$ python -q
>>> import numpy as np
>>> np.set_printoptions(precision=2, suppress=True, linewidth=160, legacy="1.25")
>>> tidy = lambda a: np.round(a, 2) + 0
>>> mat = np.loadtxt("m.csv", delimiter=",")
>>> tidy(mat)
array([[-0.36,  0.33, -1.94],
       [ 1.78, -0.78, -0.46],
       [-0.83, -1.81, -0.15]])
>>> other = np.linalg.inv(mat)
>>> tidy(np.linalg.cond(mat))
1.0
>>> tidy(np.linalg.slogdet(mat)[0])
1.0
>>> tidy(np.linalg.det(mat) * np.linalg.det(other))
1.0
>>> tidy(np.linalg.norm(mat, axis=0))
array([2., 2., 2.])
>>> tidy(np.linalg.pinv(mat))
array([[-0.09,  0.45, -0.21],
       [ 0.08, -0.2 , -0.45],
       [-0.49, -0.11, -0.04]])
>>> U, sig, Vt = np.linalg.svd(mat, full_matrices=False)
>>> tidy(Vt @ Vt.T)
array([[1., 0., 0.],
       [0., 1., 0.],
       [0., 0., 1.]])
>>> np.allclose(U * sig @ Vt, mat)
True
>>> tidy(np.linalg.det(mat))
8.0
>>> tidy(np.linalg.matrix_power(mat, 3))
array([[ 4.09, -3.22, -6.08],
       [ 6.72,  3.39,  2.73],
       [ 1.48, -6.5 ,  4.43]])
>>> tidy((mat - mat.T) / 2)
array([[ 0.  , -0.73, -0.55],
       [ 0.73,  0.  ,  0.68],
       [ 0.55, -0.68,  0.  ]])
>>> tidy(np.abs(np.linalg.eigvals(mat)).max())
2.0
>>> np.linalg.determinant(mat)
Traceback (most recent call last):
  File "<python-input-18>", line 1, in <module>
    np.linalg.determinant(mat)
    ^^^^^^^^^^^^^^^^^^^^^
AttributeError: module 'numpy.linalg' has no attribute 'determinant'
>>> tidy(mat @ mat)
array([[ 2.32,  3.15,  0.84],
       [-1.65,  2.02, -3.03],
       [-2.81,  1.42,  2.47]])
>>> other = np.array([[3, 2], [3, 2], [3, 3]])
>>> X = other.T @ other
>>> X
array([[27, 21],
       [21, 17]])
>>> # equal to its transpose
>>> other = X[0, 0] * X[1:] - np.outer(X[1:, 0], X[0])
>>> other
array([[ 0, 18]])
>>> np.linalg.matrix_rank(other), np.linalg.matrix_rank(X)
(1, 2)
>>> np.flatnonzero(~other.round(6).any(axis=1))
array([], dtype=int64)
>>> tidy(X[:, 0] / X[0, 0])
array([1.  , 0.78])
